% python3 -q
>>> import numpy as np
>>> import numpy.linalg as la
>>> np.set_printoptions(precision=2, suppress=True, linewidth=100)
>>> data = np.load("run15.npy")
>>> print(data)
[[0 0 1 1 0 0 0 1]
 [0 0 0 0 1 1 0 0]
 [1 0 0 1 0 0 0 0]
 [1 0 1 0 0 0 0 1]
 [0 1 0 0 0 1 1 0]
 [0 1 0 0 1 0 1 0]
 [0 0 0 0 1 1 0 0]
 [1 0 0 1 0 0 0 0]]
>>> def softmax(z):
...     e = np.exp(z - z.max(axis=-1, keepdims=True))
...     return e / e.sum(axis=-1, keepdims=True)
... 
>>> print(softmax(data[6]))
[0.09 0.09 0.09 0.09 0.24 0.24 0.09 0.09]
>>> print(softmax(data[6] + 3))
[0.09 0.09 0.09 0.09 0.24 0.24 0.09 0.09]
>>> S = data @ data.T / np.sqrt(8)
>>> print(softmax(S))
[[0.25 0.09 0.12 0.17 0.09 0.09 0.09 0.12]
 [0.09 0.19 0.09 0.09 0.13 0.13 0.19 0.09]
 [0.13 0.09 0.19 0.13 0.09 0.09 0.09 0.19]
 [0.17 0.09 0.12 0.25 0.09 0.09 0.09 0.12]
 [0.09 0.12 0.09 0.09 0.25 0.17 0.12 0.09]
 [0.09 0.12 0.09 0.09 0.17 0.25 0.12 0.09]
 [0.09 0.19 0.09 0.09 0.13 0.13 0.19 0.09]
 [0.13 0.09 0.19 0.13 0.09 0.09 0.09 0.19]]
>>> print(np.flatnonzero(la.matrix_power((data != 0) + (data.T != 0) + np.eye(8), 8)[1]))
[1 4 5 6]
>>> print((data != 0).astype(int))
[[0 0 1 1 0 0 0 1]
 [0 0 0 0 1 1 0 0]
 [1 0 0 1 0 0 0 0]
 [1 0 1 0 0 0 0 1]
 [0 1 0 0 0 1 1 0]
 [0 1 0 0 1 0 1 0]
 [0 0 0 0 1 1 0 0]
 [1 0 0 1 0 0 0 0]]
>>> print(np.all(la.eigvalsh(data) > 0))
False
>>> print(np.round(la.eigvalsh(data).min(), 2))
-1.56
>>> print([round(float(la.det(data[:i, :i])), 2) + 0 for i in range(1, 9)])
[0.0, 0.0, 0.0, 0.0, -2.0, 4.0, 0.0, 0.0]
>>> print(np.unravel_index(np.abs(data).argmax(), data.shape))
(np.int64(0), np.int64(2))
>>> print(np.count_nonzero(data))
20
>>> print(np.abs(data).max())
1
>>> print(data.sum(axis=1))
[3 2 2 3 3 3 2 2]
>>> print(data - data[0])
[[ 0  0  0  0  0  0  0  0]
 [ 0  0 -1 -1  1  1  0 -1]
 [ 1  0 -1  0  0  0  0 -1]
 [ 1  0  0 -1  0  0  0  0]
 [ 0  1 -1 -1  0  1  1 -1]
 [ 0  1 -1 -1  1  0  1 -1]
 [ 0  0 -1 -1  1  1  0 -1]
 [ 1  0 -1  0  0  0  0 -1]]
>>> la.rank(data)
Traceback (most recent call last):
  File "<python-input-20>", line 1, in <module>
    la.rank(data)
    ^^^^^^^
AttributeError: module 'numpy.linalg' has no attribute 'rank'
>>> print(round(float(la.norm(data)), 2))
4.47
>>> T = np.stack([data, 3 * data, data[::-1]])
>>> print(np.einsum("bij,cij->bc", T, T))
[[ 20  60   6]
 [ 60 180  18]
 [  6  18  20]]
>>> m1 = np.load("x.npy")
>>> print(m1)
[[0 0 0 0 0 0 0 1]
 [0 0 0 1 0 1 0 0]
 [0 0 0 1 0 1 0 0]
 [0 1 1 0 0 1 0 1]
 [0 0 0 0 0 0 1 0]
 [0 1 1 1 0 0 0 0]
 [0 0 0 0 1 0 0 1]
 [1 0 0 1 0 0 1 0]]
>>> U, sig, VT = la.svd(m1)
>>> print(sig.round(2) + 0)
[2.74 2.05 1.59 1.45 1.   0.65 0.47 0.  ]
>>> print(np.argmax(sig[:-1] / (sig[1:] + 1e-6)) + 1)
7
>>> Y = U[:, :7] @ np.diag(sig[:7]) @ VT[:7]
>>> print(round(float(np.abs(m1 - Y).max()), 2))
0.0
>>> print(Y.round(2) + 0)
[[0. 0. 0. 0. 0. 0. 0. 1.]
 [0. 0. 0. 1. 0. 1. 0. 0.]
 [0. 0. 0. 1. 0. 1. 0. 0.]
 [0. 1. 1. 0. 0. 1. 0. 1.]
 [0. 0. 0. 0. 0. 0. 1. 0.]
 [0. 1. 1. 1. 0. 0. 0. 0.]
 [0. 0. 0. 0. 1. 0. 0. 1.]
 [1. 0. 0. 1. 0. 0. 1. 0.]]
>>> print(la.matrix_rank(Y))
7
>>> print(la.matrix_rank(m1, rtol=0.05))
7
>>> print(round(float(la.norm(m1 - Y) / la.norm(m1)), 2))
0.0
>>> print(np.argwhere(np.triu(m1)))
[[0 7]
 [1 3]
 [1 5]
 [2 3]
 [2 5]
 [3 5]
 [3 7]
 [4 6]
 [6 7]]
>>> print(m1.sum(axis=0))
[1 2 2 4 1 3 2 3]
>>> print(np.trace(m1 @ m1 @ m1) // 6)
2
>>> low = np.diag(m1.sum(axis=1)) - m1
>>> print((la.eigvalsh(low) < 1e-8).sum())
1
>>> print(round(la.det(low[1:, 1:])))
8
>>> print(low @ np.ones(8))
[0. 0. 0. 0. 0. 0. 0. 0.]
>>> print(low)
[[ 1  0  0  0  0  0  0 -1]
 [ 0  2  0 -1  0 -1  0  0]
 [ 0  0  2 -1  0 -1  0  0]
 [ 0 -1 -1  4  0 -1  0 -1]
 [ 0  0  0  0  1  0 -1  0]
 [ 0 -1 -1 -1  0  3  0  0]
 [ 0  0  0  0 -1  0  2 -1]
 [-1  0  0 -1  0  0 -1  3]]
>>> U, sig, VT = la.svd(low)
>>> vecs = VT[:(sig > 1e-8).sum()]
>>> rng = np.random.default_rng(86)
>>> x0 = low[1] + 3 * low[6] + rng.integers(2) * np.eye(8)[3]
>>> print(x0)
[ 0.  2.  0.  0. -3. -1.  6. -3.]
>>> print(round(la.norm(x0 - vecs.T @ vecs @ x0), 2))
0.35
>>> print(vecs.T @ vecs)
[[ 0.88 -0.12 -0.12 -0.12 -0.12 -0.12 -0.12 -0.12]
 [-0.12  0.87 -0.13 -0.13 -0.12 -0.13 -0.12 -0.13]
 [-0.12 -0.13  0.87 -0.13 -0.13 -0.13 -0.12 -0.13]
 [-0.12 -0.13 -0.13  0.88 -0.12 -0.13 -0.12 -0.13]
 [-0.12 -0.12 -0.13 -0.12  0.87 -0.12 -0.13 -0.12]
 [-0.12 -0.13 -0.13 -0.13 -0.12  0.87 -0.12 -0.12]
 [-0.12 -0.12 -0.12 -0.12 -0.13 -0.12  0.88 -0.12]
 [-0.12 -0.13 -0.13 -0.13 -0.12 -0.12 -0.12  0.88]]
>>> print(round(la.eigvalsh(m1).min(), 2))
-2.05
>>> print([round(float(la.det(m1[:i, :i])), 2) + 0 for i in range(1, 9)])
[0.0, 0.0, 0.0, 0.0, 0.0, 0.0, 0.0, 0.0]
>>> print(np.all(la.eigvalsh(m1) > 0))
False
>>> print([round(float(x), 2) for x in la.svd(m1, compute_uv=False)[:3]])
[2.74, 2.05, 1.59]
>>> print(la.cond(m1) > 100)
True
>>> print(np.round(la.norm(m1, 2) / la.norm(m1), 2))
0.65
>>> feats = np.load("test9.npy")
>>> print(feats)
[[-1.   0.   1.3 -1.6  0.5  1.6  5. ]
 [ 0.   0.3 -1.8 -0.1 -1.6  3.3 -2.5]
 [-0.7 -0.4  2.3 -0.9  0.3  1.3 -3. ]
 [-0.9 -0.7 -0.5  0.4  0.8 -0.3 -4.5]]
>>> gram = feats.T @ feats
>>> print(np.round(la.eigvalsh(gram)[::-1], 2) + 0)
[62.64 18.   13.68  2.    0.    0.    0.  ]
>>> print(np.trace(gram), round((feats ** 2).sum(), 2))
96.32 96.32
>>> print(np.diag(gram))
[ 2.3   0.74 10.47  3.54  3.54 15.23 60.5 ]
>>> print(la.matrix_rank(gram))
4
>>> print((feats @ feats.T).shape)
(4, 4)
>>> print(np.allclose(gram, gram.T))
True
>>> mat = np.loadtxt("mat.csv", delimiter=",")
>>> print(mat)
[[-1.  0.  0.  0.  0.  0.  0.  0.  0.]
 [ 0.  0.  1.  3. -3. -3.  2. -2.  1.]
 [ 0.  1.  0.  3. -3. -3.  2. -2.  1.]
 [ 0.  3.  3.  8. -9. -9.  6. -6.  3.]
 [ 0. -3. -3. -9.  8.  9. -6.  6. -3.]
 [ 0. -3. -3. -9.  9.  8. -6.  6. -3.]
 [ 0.  2.  2.  6. -6. -6.  3. -4.  2.]
 [ 0. -2. -2. -6.  6.  6. -4.  3. -2.]
 [ 0.  1.  1.  3. -3. -3.  2. -2.  0.]]
>>> w, vecs = la.eigh(mat)
>>> x0 = np.array([-5, 8, -4, 3, 4, 0, -2, -9, -7])
>>> print((np.sign(vecs[:, -1].round(6)) == np.sign(vecs[0, -1].round(6))).astype(int))
[1 0 0 0 0 0 0 0 0]
>>> print(np.abs(mat).sum(axis=1).max(), round(np.abs(w).max(), 2))
47.0 37.0
>>> print(x0 @ mat @ x0)
-200.0
>>> print(vecs * np.maximum(w, 0) @ vecs.T)
[[ 0.    0.    0.    0.    0.    0.    0.    0.    0.  ]
 [ 0.    0.97  0.97  2.92 -2.92 -2.92  1.95 -1.95  0.97]
 [ 0.    0.97  0.97  2.92 -2.92 -2.92  1.95 -1.95  0.97]
 [ 0.    2.92  2.92  8.76 -8.76 -8.76  5.84 -5.84  2.92]
 [ 0.   -2.92 -2.92 -8.76  8.76  8.76 -5.84  5.84 -2.92]
 [ 0.   -2.92 -2.92 -8.76  8.76  8.76 -5.84  5.84 -2.92]
 [ 0.    1.95  1.95  5.84 -5.84 -5.84  3.89 -3.89  1.95]
 [ 0.   -1.95 -1.95 -5.84  5.84  5.84 -3.89  3.89 -1.95]
 [ 0.    0.97  0.97  2.92 -2.92 -2.92  1.95 -1.95  0.97]]
>>> F = np.loadtxt("data.csv", delimiter=",")
>>> print(F)
[[1. 0. 0. 2. 1. 1. 0. 2. 2. 1. 0.]
 [0. 1. 0. 0. 2. 1. 1. 0. 2. 2. 1.]
 [0. 0. 1. 0. 0. 2. 1. 1. 0. 2. 2.]
 [2. 0. 0. 1. 0. 0. 2. 1. 1. 0. 2.]
 [1. 2. 0. 0. 1. 0. 0. 2. 1. 1. 0.]
 [1. 1. 2. 0. 0. 1. 0. 0. 2. 1. 1.]
 [0. 1. 1. 2. 0. 0. 1. 0. 0. 2. 1.]
 [2. 0. 1. 1. 2. 0. 0. 1. 0. 0. 2.]
 [2. 2. 0. 1. 1. 2. 0. 0. 1. 0. 0.]
 [1. 2. 2. 0. 1. 1. 2. 0. 0. 1. 0.]
 [0. 1. 2. 2. 0. 1. 1. 2. 0. 0. 1.]]
>>> # equal to its transpose
>>> w, vecs = la.eigh(F)
>>> x0 = np.array([2, 0, -1, 1, -2, -2, -1, -1, -2, -2, 0])
>>> print(la.eigvalsh(F[1:, 1:]))
[-3.23 -2.18 -2.04 -2.   -0.6   2.17  2.41  3.09  4.    8.38]
>>> print(np.abs(F).sum(axis=1).max(), np.round(np.abs(w).max(), 2))
10.0 9.23
>>> w, vecs = la.eigh(F)
>>> print(np.unique(w.round(6) + 0, return_counts=True)[1])
[1 1 1 1 1 1 1 1 1 1 1]
>>> print(np.abs(vecs[:, -1]).round(6).argmax())
1
>>> print(round(w.sum(), 2), np.trace(F))
11.0 11.0
>>> O, vecs = la.qr(F[:, :7])[0], la.qr(F[:, 7:])[0]
>>> sig = la.svd(O.T @ vecs, compute_uv=False)
>>> print((sig > 0.9).sum())
0
>>> print(sig)
[0.87 0.78 0.64 0.42]
>>> E = np.array([[1, 2, 2, 0], [2, 1, 2, 2], [2, 2, 1, 2], [0, 2, 2, 1]])
>>> # symmetric
>>> print(E.reshape(2, -1))
[[1 2 2 0 2 1 2 2]
 [2 2 1 2 0 2 2 1]]
>>> print(E.reshape(-1, 2))
[[1 2]
 [2 0]
 [2 1]
 [2 2]
 [2 2]
 [1 2]
 [0 2]
 [2 1]]
>>> T = E.reshape(4, 2, -1)
>>> print(np.einsum("ihd,jhd->hij", T, T).shape)
(2, 4, 4)
>>> print(np.einsum("ihd,ihd->ih", T, T))
[[5 4]
 [5 8]
 [8 5]
 [4 5]]
>>> print(np.swapaxes(T, 1, 2)[1])
[[2 2]
 [1 2]]
>>> print(T.shape)
(4, 2, 2)
>>> print(T.transpose(1, 0, 2))
[[[1 2]
  [2 1]
  [2 2]
  [0 2]]

 [[2 0]
  [2 2]
  [1 2]
  [2 1]]]
>>> x0 = np.array([4, 2, -3, 4, 5, 2, -2, 1, -1, 0, 4])
>>> rhs = F @ x0
>>> c, lr = np.zeros(11), 1 / la.norm(F, 2) ** 2
>>> for i in range(150):
...     c -= lr * F.T @ (F @ c - rhs)
...     if i % 50 == 0: print(i, round(la.norm(F @ c - rhs), 2))
... 
0 21.05
50 1.63
100 0.58
>>> print(np.round(la.cond(F), 2))
8.73
>>> print(c)
[ 4.12  1.87 -2.94  3.98  5.    2.   -1.97  1.02 -1.03  0.1   3.86]
>>> W0 = np.loadtxt("out3.csv", delimiter=",")
>>> print(W0)
[[-1.  1.  0.  0.]
 [ 0. -1.  1.  0.]
 [ 0.  0. -1.  1.]
 [ 0.  0.  0. -1.]]
>>> labels = rng.permutation(4)
>>> print(labels)
[2 1 3 0]
>>> Y = W0[labels][:, labels]
>>> print(Y)
[[-1.  0.  1.  0.]
 [ 1. -1.  0.  0.]
 [ 0.  0. -1.  0.]
 [ 0.  1.  0. -1.]]
>>> print(np.trace(Y))
-4.0
>>> print(np.allclose(Y, W0))
False
>>> print(round(float(la.det(Y)), 2), round(la.det(W0[labels]), 2))
1.0 1.0
>>> M = np.load("sample17.npy")
>>> print(M)
[[ 1  0 -3  2 -3  3]
 [ 3  2  0 -3  1  2]
 [ 2  2 -2  2  2  3]
 [ 2  1 -1 -3  0  3]
 [ 3 -2  2  0  2 -2]
 [ 2 -1  2 -3  3 -1]]
>>> U, sig, VT = la.svd(mat)
>>> print(np.argmax(sig[:-1] / (sig[1:] + 1e-6)) + 1)
1
>>> Y = U[:, :1] @ np.diag(sig[:1]) @ VT[:1]
>>> print(la.matrix_rank(Y))
1
>>> print(np.abs(mat - Y).max())
1.0
>>> print(np.round(data @ la.pinv(data) @ data, 2) + 0)
[[0. 0. 1. 1. 0. 0. 0. 1.]
 [0. 0. 0. 0. 1. 1. 0. 0.]
 [1. 0. 0. 1. 0. 0. 0. 0.]
 [1. 0. 1. 0. 0. 0. 0. 1.]
 [0. 1. 0. 0. 0. 1. 1. 0.]
 [0. 1. 0. 0. 1. 0. 1. 0.]
 [0. 0. 0. 0. 1. 1. 0. 0.]
 [1. 0. 0. 1. 0. 0. 0. 0.]]
>>> print(la.lstsq(data[:-1].T, data[-1])[2])
6
>>> print(round(np.trace(la.pinv(data) @ data), 2))
6.0
